% ipython --no-banner

In [1]: import numpy as np

In [2]: np.set_printoptions(precision=2, suppress=True, linewidth=100)

In [3]: K = np.load("arr.npy")

In [4]: K
Out[4]: 
array([[-0.05,  0.43, -3.13, -0.02, -0.09,  0.8 , -0.01, -0.29, -3.84],
       [ 0.02, -0.24,  2.28,  0.  ,  0.09, -1.91,  0.02,  0.87,  2.09],
       [-0.34,  0.47, -0.69,  0.01, -0.03, -0.16,  0.03,  0.31, 11.03],
       [ 0.35,  0.56,  4.76, -0.03,  0.04, -1.6 ,  0.01,  0.12,  6.32],
       [-0.04, -0.1 , -3.28,  0.01, -0.14,  0.74,  0.03, -0.78, -2.86],
       [ 0.09, -0.06, -2.21,  0.  , -0.05, -1.54,  0.01,  0.7 ,  7.18],
       [-0.12,  0.03, -1.63,  0.  , -0.01, -1.58,  0.  ,  0.53,  3.82],
       [ 0.01, -0.4 ,  1.04,  0.01, -0.01, -0.13, -0.02, -0.25, -0.49],
       [-0.02, -0.09, -1.46, -0.02, -0.03,  0.58, -0.02,  0.48, -6.97],
       [-0.04, -0.05,  1.28, -0.01, -0.16,  1.25, -0.01,  0.45, -0.77],
       [-0.05, -0.19,  0.71,  0.01, -0.1 , -1.85,  0.09, -0.27,  2.89],
       [-0.08, -0.41, -5.28,  0.02, -0.12,  0.9 ,  0.  , -0.55, -1.18],
       [-0.16, -0.17, -0.16,  0.  , -0.09, -0.43,  0.  , -0.29, -3.52],
       [ 0.04,  0.67, -3.02, -0.02,  0.03,  0.22, -0.04, -0.1 ,  6.61],
       [ 0.14, -0.2 ,  0.46,  0.  ,  0.  , -1.4 , -0.01, -0.26,  5.51],
       [-0.07,  0.22, -3.49, -0.03,  0.02, -0.09, -0.02,  0.28, -3.67],
       [ 0.12, -0.11, -0.13,  0.02,  0.11, -0.16,  0.03,  0.24, -6.13],
       [ 0.18, -0.11,  1.92,  0.  ,  0.04, -1.72,  0.06,  0.33,  9.93],
       [ 0.19, -0.16,  1.66,  0.  , -0.05, -1.36, -0.06,  0.68,  0.49],
       [ 0.01,  0.14, -1.06,  0.01, -0.04,  1.36, -0.01, -0.24,  0.66],
       [-0.33, -0.08,  1.94,  0.  , -0.05, -0.74, -0.03,  0.04, -5.93],
       [ 0.03, -0.2 ,  0.88, -0.04, -0.15, -2.13,  0.03,  0.53,  4.52],
       [-0.02, -0.22, -1.51,  0.  , -0.06, -2.04, -0.08, -0.19,  8.21],
       [-0.01, -0.06, -2.74,  0.  ,  0.  , -0.11,  0.04,  0.34, -2.86],
       [ 0.18,  0.05, -3.45,  0.02, -0.01, -3.1 ,  0.  ,  0.88, -4.99],
       [ 0.02,  0.24, -1.19,  0.03,  0.1 , -1.79,  0.11,  0.16,  4.75],
       [ 0.07, -0.4 ,  1.54,  0.02,  0.03, -0.17,  0.08,  0.  , -2.55],
       [ 0.04, -0.22,  2.01, -0.01,  0.01, -0.36,  0.  , -0.4 , 11.71],
       [ 0.13, -0.73, -1.09,  0.  ,  0.1 ,  0.11, -0.03, -0.26, -1.91],
       [ 0.19,  0.08,  0.4 ,  0.04, -0.09, -0.34,  0.02, -0.55, -3.88],
       [-0.06,  0.44, -0.76, -0.03,  0.04,  1.2 , -0.01,  0.37, -1.02],
       [-0.2 , -0.05,  2.69,  0.  , -0.01,  0.28,  0.01,  0.09, -1.91],
       [ 0.04,  0.  , -1.77, -0.01,  0.01, -2.21, -0.05,  0.09, -6.08],
       [-0.05, -0.14,  2.05, -0.03, -0.03,  2.2 ,  0.01,  0.8 ,  0.64],
       [-0.11,  0.06,  0.79, -0.06, -0.09,  0.53,  0.06,  0.38,  8.01]])

In [5]: hat = K @ np.linalg.solve(K.T @ K, K.T)

In [6]: np.round(np.linalg.eigvalsh(hat), 2) + 0
Out[6]: 
array([0., 0., 0., 0., 0., 0., 0., 0., 0., 0., 0., 0., 0., 0., 0., 0., 0., 0., 0., 0., 0., 0., 0.,
       0., 0., 0., 1., 1., 1., 1., 1., 1., 1., 1., 1.])

In [7]: np.trace(hat)
Out[7]: np.float64(9.0)

In [8]: np.round(hat @ K[:, 1], 2) + 0
Out[8]: 
array([ 0.43, -0.24,  0.47,  0.56, -0.1 , -0.06,  0.03, -0.4 , -0.09, -0.05, -0.19, -0.41, -0.17,
        0.67, -0.2 ,  0.22, -0.11, -0.11, -0.16,  0.14, -0.08, -0.2 , -0.22, -0.06,  0.05,  0.24,
       -0.4 , -0.22, -0.73,  0.08,  0.44, -0.05,  0.  , -0.14,  0.06])
